$ python -q
>>> import numpy as np
>>> import numpy.linalg as la
>>> np.set_printoptions(suppress=True, linewidth=140)
>>> tidy = lambda a: np.round(a, 1) + 0
>>> s = 10 * 0.7 ** np.arange(4)
>>> rng = np.random.default_rng(2528)
>>> A = rng.normal(size=(13, 4)) * rng.permutation(s)
>>> tidy(A)
array([[ 10.4,  -6.8,   6.8,  -0.9],
       [ -4.8,   7.8,  -3.5,   0.9],
       [ -4.9,  -4.8,  -1.9,   5.6],
       [-24.3,  -7. ,   1. ,  -6.7],
       [  1. ,   3.2,  -0.1,  -3.5],
       [ -5.6,  -4.8,   2.3,   1.6],
       [  0.1,  -7.2,   7.5,   5.7],
       [  9.8,   3.5,   6. ,   0.6],
       [ -0.1,  -1.9,   1. ,  -3.4],
       [ 19.5,  -4.9,  -2. ,   2.7],
       [-28.9,  13.6,  -2.6,   9.5],
       [-22.6,   2. ,   0.2,  -2.3],
       [-10.7,  -5.1,  -6.1,  -1.8]])
>>> cen = A - A.mean(axis=0)
>>> U, s, Vt = la.svd(cen, full_matrices=False)
>>> np.abs(U[:, 0]).argmax()
np.int64(10)
>>> tidy(np.abs(Vt[-1]))
array([0. , 0.3, 0.9, 0.4])
>>> tidy((s ** 2).sum() ** 2 / (s ** 4).sum())
np.float64(1.7)
>>> la.matrix_rank(cen)
np.int64(4)
>>> (np.sign(U[:, 0]) == np.sign(U[0, 0])).astype(int)
array([1, 0, 1, 0, 1, 1, 1, 1, 1, 1, 0, 0, 0])
>>> tidy(s)
array([50.3, 22.1, 14.1, 12.4])
>>> tidy(s ** 2 / (s ** 2).sum())
array([0.8, 0.1, 0.1, 0. ])
>>> print(tidy(Vt[0] * np.sign(Vt[0, np.abs(Vt[0]).argmax()])))
[ 1.  -0.2  0.1  0. ]
>>> cen = (A - A.mean(axis=0)) / A.std(axis=0)
>>> np.argwhere(np.abs(cen) > 2)
array([[10,  1],
       [10,  3]])
>>> b = la.lstsq(np.delete(cen, 3, axis=1), cen[:, 3])[0]
>>> tidy(b)
array([0.1, 0.4, 0.1])
>>> tidy(1 - np.var(cen[:, 3] - np.delete(cen, 3, axis=1) @ b))
np.float64(0.1)
>>> cen = A - A.mean(axis=0)
>>> vecs = la.svd(cen)[2][:1]
>>> out = cen - cen @ vecs.T @ vecs
>>> print(tidy(la.norm(out) / la.norm(cen)))
0.5
>>> la.norm(out, axis=1).round(6).argmax()
np.int64(10)
>>> tidy(out.std(axis=0))
array([1.3, 5.6, 3.6, 4.3])
>>> K = np.array([[0.0, 0.0, 0.0, 2.0, 0.0],
...     [0.0, 1.0, 1.0, 0.0, 0.0],
...     [2.0, 3.0, 2.0, 0.0, 0.0],
...     [0.0, 1.0, 3.0, 0.0, 0.0],
...     [0.0, 0.0, 0.0, 0.0, 5.0]])
>>> P = np.triu(np.array([[-1, 5, -5, 4, 1],
...     [-2, -4, -2, -1, -2],
...     [-2, -1, 1, 1, -2],
...     [-4, -5, -3, 4, -4],
...     [-5, -1, 3, 5, 5]]), 1) + np.eye(5)
>>> out = P @ K @ la.inv(P)
>>> np.trace(out), np.trace(K)
(np.float64(8.0), np.float64(8.0))
>>> tidy(la.det(out))
np.float64(40.0)
>>> tidy(np.poly(out))
array([  1.,  -8.,  14.,  -7.,  68., -40.])
>>> out = la.inv(K)
>>> tidy(la.inv(out))
array([[0., 0., 0., 2., 0.],
       [0., 1., 1., 0., 0.],
       [2., 3., 2., 0., 0.],
       [0., 1., 3., 0., 0.],
       [0., 0., 0., 0., 5.]])
>>> tidy(la.cond(K))
np.float64(12.3)
>>> tidy(out)
array([[ 0. , -1.8,  0.5,  0.2,  0. ],
       [ 0. ,  1.5,  0. , -0.5,  0. ],
       [ 0. , -0.5,  0. ,  0.5,  0. ],
       [ 0.5,  0. ,  0. ,  0. ,  0. ],
       [ 0. ,  0. ,  0. ,  0. ,  0.2]])
>>> K @ out
array([[1., 0., 0., 0., 0.],
       [0., 1., 0., 0., 0.],
       [0., 0., 1., 0., 0.],
       [0., 0., 0., 1., 0.],
       [0., 0., 0., 0., 1.]])
>>> tidy(la.det(K) * out)
array([[  0., -70.,  20.,  10.,   0.],
       [  0.,  60.,   0., -20.,   0.],
       [  0., -20.,   0.,  20.,   0.],
       [ 20.,   0.,   0.,   0.,   0.],
       [  0.,   0.,   0.,   0.,   8.]])
>>> tidy(la.slogdet(K)[0])
np.float64(1.0)
>>> W0 = np.load("test8.npy")
>>> tidy(W0)
array([[ 1. ,  0.2,  0. ,  0. , -0.8],
       [ 0.2,  1.6,  0.4,  0.2, -0.4],
       [ 0. ,  0.4,  1.7, -0.2,  0.4],
       [ 0. ,  0.2, -0.2,  1.9,  0.2],
       [-0.8, -0.4,  0.4,  0.2,  0.8]])
>>> w, vecs = la.eigh(W0)
>>> vec = np.array([0, 0, 0, 2, 1])
>>> tidy(vecs * np.maximum(w, 0) @ vecs.T)
array([[ 1. ,  0.2,  0. ,  0. , -0.8],
       [ 0.2,  1.6,  0.4,  0.2, -0.4],
       [ 0. ,  0.4,  1.7, -0.2,  0.4],
       [ 0. ,  0.2, -0.2,  1.9,  0.2],
       [-0.8, -0.4,  0.4,  0.2,  0.8]])
>>> tidy(np.abs(W0).sum(axis=1).max()), tidy(np.abs(w).max())
(np.float64(2.7), np.float64(2.0))
